% ipython --no-banner

In [1]: import numpy as np

In [2]: import numpy.linalg as la

In [3]: np.set_printoptions(suppress=True, linewidth=200)

In [4]: rd = lambda a: np.round(a, 2) + 0

In [5]: J = np.loadtxt("arr.csv", delimiter=",")

In [6]: J
Out[6]: 
array([[ 0.14, -2.69, -9.63],
       [ 0.8 ,  9.87,  1.37],
       [ 7.17,  3.02,  6.29],
       [ 0.98, -4.44,  8.91],
       [-0.74,  1.3 , -9.89],
       [-5.39,  5.34,  6.51],
       [ 9.13,  4.07, -0.29],
       [ 1.23, -6.93,  7.1 ],
       [ 6.7 ,  6.61,  3.36],
       [-8.56, -0.82, -5.1 ],
       [-8.41,  4.2 ,  3.4 ],
       [ 0.33, -3.1 , -9.5 ],
       [-6.63,  4.01,  6.32],
       [-8.24, -4.56, -3.35],
       [-5.  ,  8.29, -2.52],
       [-2.19, -3.56,  9.09],
       [ 1.32,  8.2 ,  5.57],
       [ 2.57, -7.92, -5.53],
       [-7.01,  1.85,  6.88],
       [-6.92, -4.38,  5.74],
       [ 2.76,  9.6 ,  0.56],
       [ 3.05, -4.09,  8.6 ],
       [ 0.95, -7.84,  6.13],
       [ 0.91, -2.78,  9.56]])

In [7]: C2 = J.T @ J

In [8]: rd(la.eigvalsh(C2)[::-1])
Out[8]: array([1030.21,  753.45,  615.97])

In [9]: np.allclose(C2, C2.T)
Out[9]: True

In [10]: (J @ J.T).shape
Out[10]: (24, 24)

In [11]: rd(C2)
Out[11]: 
array([[ 622.17,   27.86,   -7.78],
       [  27.86,  748.82,   20.5 ],
       [  -7.78,   20.5 , 1028.64]])

In [12]: rd(np.diag(C2))
Out[12]: array([ 622.17,  748.82, 1028.64])

In [13]: C2 = np.cov(J, rowvar=False)

In [14]: rd(np.median(J, axis=0))
Out[14]: array([0.57, 0.24, 4.49])

In [15]: rd(np.polyfit(J[:, 1], J[:, 0], 1))
Out[15]: array([ 0.05, -0.91])

In [16]: rd(np.corrcoef(J.T))
Out[16]: 
array([[ 1.  ,  0.06,  0.05],
       [ 0.06,  1.  , -0.01],
       [ 0.05, -0.01,  1.  ]])

In [17]: rd(la.eigvalsh(C2)[::-1])
Out[17]: array([40.44, 32.69, 25.62])

In [18]: rd(np.corrcoef(J[:, 1], J[:, 0])[0, 1])
Out[18]: np.float64(0.06)

In [19]: np.argwhere(np.triu(np.abs(np.corrcoef(J.T)) > 0.8, 1))
Out[19]: array([], shape=(0, 2), dtype=int64)
